>>> import numpy as np
>>> np.set_printoptions(precision=1, suppress=True, linewidth=140)
>>> J = np.loadtxt("x.csv", delimiter=",")
>>> print(J)
[[6. 0. 5.]
 [0. 6. 0.]
 [5. 0. 6.]]
>>> out = np.linalg.invert(J)
Traceback (most recent call last):
  File "<python-input-4>", line 1, in <module>
    out = np.linalg.invert(J)
          ^^^^^^^^^^^^^^^^
AttributeError: module 'numpy.linalg' has no attribute 'invert'
>>> out = np.linalg.inv(J)
>>> print(np.linalg.inv(out))
[[6. 0. 5.]
 [0. 6. 0.]
 [5. 0. 6.]]
>>> print(out)
[[ 0.5  0.  -0.5]
 [ 0.   0.2  0. ]
 [-0.5  0.   0.5]]
>>> rng = np.random.default_rng(18)
>>> lab = rng.permutation(3)
>>> print(lab)
[0 2 1]
>>> out = J[lab][:, lab]
>>> print(round(float(np.linalg.det(out)), 1), round(float(np.linalg.det(J[lab])), 1))
66.0 -66.0
>>> print(np.allclose(out, J))
False
>>> x0 = np.array([-1, -2, -4])
>>> y = J @ x0
>>> c, lr = np.zeros(3), 1 / np.linalg.norm(J, 2) ** 2
>>> for i in range(50):
...     c -= lr * J.T @ (J @ c - y)
...     if i % 10 == 0: print(i, round(np.linalg.norm(J @ c - y), 1))
... 
0 8.7
10 2.0
20 1.8
30 1.6
40 1.5
>>> print(np.round(np.linalg.cond(J), 1))
11.0
>>> print(c)
[-2. -2. -3.]
>>> G = J.T @ J
>>> print((J @ J.T).shape)
(3, 3)
>>> print(np.linalg.svd(J, compute_uv=False) ** 2)
[121.  36.   1.]
>>> mat = np.loadtxt("a.csv", delimiter=",")
>>> print(mat)
[[ 3. -2. -3. -3.]
 [-3.  2. -3. -1.]
 [ 1. -2.  1.  0.]
 [ 3. -2. -3. -3.]
 [ 0.  2. -2. -3.]
 [12. -8.  6.  0.]]
>>> x0 = np.array([1, 0, 1, 1])
>>> print(mat @ x0)
[-3. -7.  2. -3. -5. 18.]
>>> print((mat * x0).sum(axis=1))
[-3. -7.  2. -3. -5. 18.]
>>> print(mat * x0)
[[ 3. -0. -3. -3.]
 [-3.  0. -3. -1.]
 [ 1. -0.  1.  0.]
 [ 3. -0. -3. -3.]
 [ 0.  0. -2. -3.]
 [12. -0.  6.  0.]]
>>> print(np.sign((mat @ x0).round(6)))
[-1. -1.  1. -1. -1.  1.]
>>> print(np.einsum("ij,j->i", mat, x0))
[-3. -7.  2. -3. -5. 18.]
>>> print(mat @ (2 * x0))
[ -6. -14.   4.  -6. -10.  36.]
>>> print(mat - mat[0])
[[ 0.  0.  0.  0.]
 [-6.  4.  0.  2.]
 [-2.  0.  4.  3.]
 [ 0.  0.  0.  0.]
 [-3.  4.  1.  0.]
 [ 9. -6.  9.  3.]]
>>> print(np.count_nonzero(mat))
21
>>> print(mat.sum(axis=0))
[ 16. -10.  -4. -10.]
>>> print(np.abs(mat).max())
12.0
>>> print(np.linalg.matrix_rank(mat))
4
>>> print(mat.sum(axis=1))
[-5. -5.  0. -5. -3. 10.]
>>> hat = mat @ np.linalg.solve(mat.T @ mat, mat.T)
>>> print(np.round(np.linalg.eigvalsh(hat), 1) + 0)
[0. 0. 1. 1. 1. 1.]
>>> print(np.diag(hat))
[0.5 0.1 1.  0.5 1.  0.9]
>>> print(round(float(np.trace(hat)), 1))
4.0
